>>> import numpy as np
>>> import numpy.linalg as la
>>> np.set_printoptions(precision=2, suppress=True, linewidth=140)
>>> def tidy(a):
...     return np.round(a, 2) + 0
... 
>>> A = np.load("out14.npy")
>>> print(tidy(A))
[[ 1.9  -0.17  0.62  0.04  0.81 -0.11  0.16  0.01 -0.23 -0.55]
 [-0.17  1.24 -0.28  0.21  0.59  0.26 -0.8  -0.09 -0.12 -0.04]
 [ 0.62 -0.28  0.9   0.04 -0.21  0.16 -0.24 -0.43 -0.09 -0.79]
 [ 0.04  0.21  0.04  1.43 -0.42  0.21 -0.68  0.62 -0.44  0.05]
 [ 0.81  0.59 -0.21 -0.42  1.14  0.01  0.16 -0.11 -0.17 -0.06]
 [-0.11  0.26  0.16  0.21  0.01  1.51 -0.74 -0.43 -0.06 -0.12]
 [ 0.16 -0.8  -0.24 -0.68  0.16 -0.74  1.42  0.13 -0.22  0.17]
 [ 0.01 -0.09 -0.43  0.62 -0.11 -0.43  0.13  0.74 -0.06  0.53]
 [-0.23 -0.12 -0.09 -0.44 -0.17 -0.06 -0.22 -0.06  0.83  0.34]
 [-0.55 -0.04 -0.79  0.05 -0.06 -0.12  0.17  0.53  0.34  0.89]]
>>> M2 = A / la.norm(A, axis=1, keepdims=True)
>>> G = M2 @ M2.T
>>> print(tidy(G[0]))
[ 1.   -0.09  0.6  -0.06  0.63 -0.09  0.15 -0.18 -0.42 -0.63]
>>> M2 = A / np.sqrt((A ** 2).mean(axis=1, keepdims=True))
>>> print(tidy(la.norm(M2, axis=1)))
[3.16 3.16 3.16 3.16 3.16 3.16 3.16 3.16 3.16 3.16]
>>> vals, vecs = la.eigh(A)
>>> x = np.array([-1, -2, 0, 2, 1, 1, 2, 1, 0, 0])
>>> print(tidy(vecs * np.maximum(vals, 0) @ vecs.T))
[[ 1.9  -0.17  0.62  0.04  0.81 -0.11  0.16  0.01 -0.23 -0.55]
 [-0.17  1.24 -0.28  0.21  0.59  0.26 -0.8  -0.09 -0.12 -0.04]
 [ 0.62 -0.28  0.9   0.04 -0.21  0.16 -0.24 -0.43 -0.09 -0.79]
 [ 0.04  0.21  0.04  1.43 -0.42  0.21 -0.68  0.62 -0.44  0.05]
 [ 0.81  0.59 -0.21 -0.42  1.14  0.01  0.16 -0.11 -0.17 -0.06]
 [-0.11  0.26  0.16  0.21  0.01  1.51 -0.74 -0.43 -0.06 -0.12]
 [ 0.16 -0.8  -0.24 -0.68  0.16 -0.74  1.42  0.13 -0.22  0.17]
 [ 0.01 -0.09 -0.43  0.62 -0.11 -0.43  0.13  0.74 -0.06  0.53]
 [-0.23 -0.12 -0.09 -0.44 -0.17 -0.06 -0.22 -0.06  0.83  0.34]
 [-0.55 -0.04 -0.79  0.05 -0.06 -0.12  0.17  0.53  0.34  0.89]]
>>> print(tidy(np.abs(A).sum(axis=1).max()), tidy(np.abs(vals).max()))
4.72 3.0
>>> print(tidy(x @ A @ x))
13.71
>>> basis = np.array([[-2, -3, 5, 3, -6, 4, 4, 5, 5, -3, -2],
...     [-4, 1, 0, 9, 0, -2, 2, 4, 3, -2, -3],
...     [-9, 5, -5, -9, 8, -8, -8, 3, -1, 3, -7],
...     [0, -3, 3, 8, 4, -3, -8, 4, -7, -4, 3],
...     [3, 7, 3, -2, 5, 4, -8, 5, 9, -6, 6],
...     [3, -1, -1, -2, 6, 0, -3, 4, 3, 0, 1],
...     [0, 4, 3, 0, 2, 0, -3, -2, 1, 8, 0],
...     [-3, 7, -2, 9, -3, 4, 2, 4, 9, 3, 4],
...     [-2, 9, 0, 6, 6, 0, -8, 2, -1, -6, 2],
...     [2, -6, -8, 2, 1, 5, -5, 2, 9, 0, 7],
...     [-6, -5, 8, 2, -8, -9, 1, -4, -6, -6, 2]])
>>> rng = np.random.default_rng(630)
>>> mat = (rng.random((23, 11)) < 0.25) @ basis
>>> print(mat)
[[-13   6  -5   0   8 -10  -6   7   2   1 -10]
 [-16  13  -7   9   5  -6  -4  11  11   4  -6]
 [  0 -12   0  13  -1   6  -9  11   7  -7   8]
 [  1  16   3   4  11   4 -16   7   8 -12   8]
 [ -9  12 -10  -1  17  -3 -24   5   8   5   2]
 [ -9   2   6  29  -5   3   0  17  10  -6   2]
 [  5   7  -8   7   9  13 -14  15  30  -3  18]
 [-13   7   1   8  14 -13 -17   9  -4   5  -7]
 [ -3   6  14   0  -1  -5 -10  -1   4  -4   8]
 [ -3   2  11   0  -3  -5  -7   1   3 -12   8]
 [-15   6  -8  11   9  -1 -15  16  15  -8  -3]
 [  3  -1  -1  -2   6   0  -3   4   3   0   1]
 [ -3  -1  14   8   1  -8 -15   5  -4 -16  11]
 [-14   4  11  -6  -1  -9 -11   9   7 -12  -1]
 [ -6  11   6  23  12  -5 -17   8  -4  -4   2]
 [ -2  -5  -8  11   1   3  -3   6  12  -2   4]
 [ -7  -1 -13  -7   9  -3 -13   5   8   3   0]
 [  2  -2  -5   2   3   5  -8   0  10   8   7]
 [ -6  12  -2 -11  13  -4 -16   8   8  -3  -1]
 [  0   4   3   0   2   0  -3  -2   1   8   0]
 [ -6  13   4  -3  19  -7 -27  10   2   1   2]
 [ -2  -6   8  11  -2   1  -4   9  -2  -7   1]
 [-14   9  -2   3  -1   0  -2  12  13   3  -5]]
>>> M2 = np.c_[mat[:, :9] @ np.array([[0, 0, 1, 1, 3, 2, 3, 2, 3],
...     [0, 3, 2, 0, 0, 0, 3, 2, 3],
...     [2, 3, 3, 0, 1, 2, 1, 2, 1],
...     [3, 2, 1, 3, 3, 0, 0, 2, 0],
...     [3, 0, 1, 0, 2, 0, 1, 1, 2],
...     [3, 2, 1, 3, 2, 0, 2, 0, 0],
...     [1, 1, 2, 2, 0, 2, 2, 3, 3],
...     [3, 1, 2, 3, 1, 0, 0, 3, 1],
...     [1, 1, 0, 0, 1, 3, 3, 0, 2]]), np.array([0, 3, 5, 0, 0, 1, 2, 1, 1, 4, 4, 4, 4, 5, 2, 3, 0, 5, 0, 5, 5, 4, 1])]
>>> print(M2)
[[  1 -14 -16 -34 -39 -42 -44 -13 -17   0]
 [ 50  42  11  18  -8 -21   2  24  15   3]
 [ 85  11  -2  72  67   3 -22   7 -40   5]
 [ 76  72  43  14  63   0  65  32  51   0]
 [ 18 -13 -40 -54   1 -62 -14 -56 -18   0]
 [154 115  74 138  89  24  16 102  12   1]
 [132  68  26  82 117  56 125  34  79   2]
 [ 35   2  -3 -35  -7 -70 -75  -4 -39   1]
 [  1  43  23 -41  -4  14   4   0  -2   1]
 [ -3  26  14 -29 -10  11 -10  -1 -12   4]
 [ 89  30  -6  33  27 -31 -13   0 -16   4]
 [ 22  -6   4   3  21   7  14   7  18   4]
 [ 27  25  18 -18  16 -20 -55   7 -44   4]
 [ -3  20   7 -54 -53  -7 -39 -17 -31   5]
 [105  74  46  38  75 -46 -23  53  -6   2]
 [ 56   4 -15  52  45  10   8   2  -6   3]
 [-19 -62 -65 -48 -30 -42 -36 -71 -37   0]
 [ 22  -5 -23   7  33   8  22 -27  -3   5]
 [  6   0  -6 -59 -19 -24  13 -25  18   0]
 [  4  17   9 -12   6   3  14   1  10   5]
 [ 40  16   7 -60  13 -52 -18 -16  -4   5]
 [ 67  33  30  53  40  -2 -30  35 -27   4]
 [ 49  50  20  27 -12   3  17  21  13   1]]
>>> print(tidy(la.norm(la.qr(mat)[0].T @ M2, axis=0) ** 2 / ((M2 ** 2).sum(axis=0) + 1e-12)))
[1.   1.   1.   1.   1.   1.   1.   1.   1.   0.73]
>>> print(tidy(la.lstsq(mat, M2[:, 0])[0]))
[0. 0. 2. 3. 3. 3. 1. 3. 1. 0. 0.]
>>> print(la.matrix_rank(np.c_[mat, M2]))
12
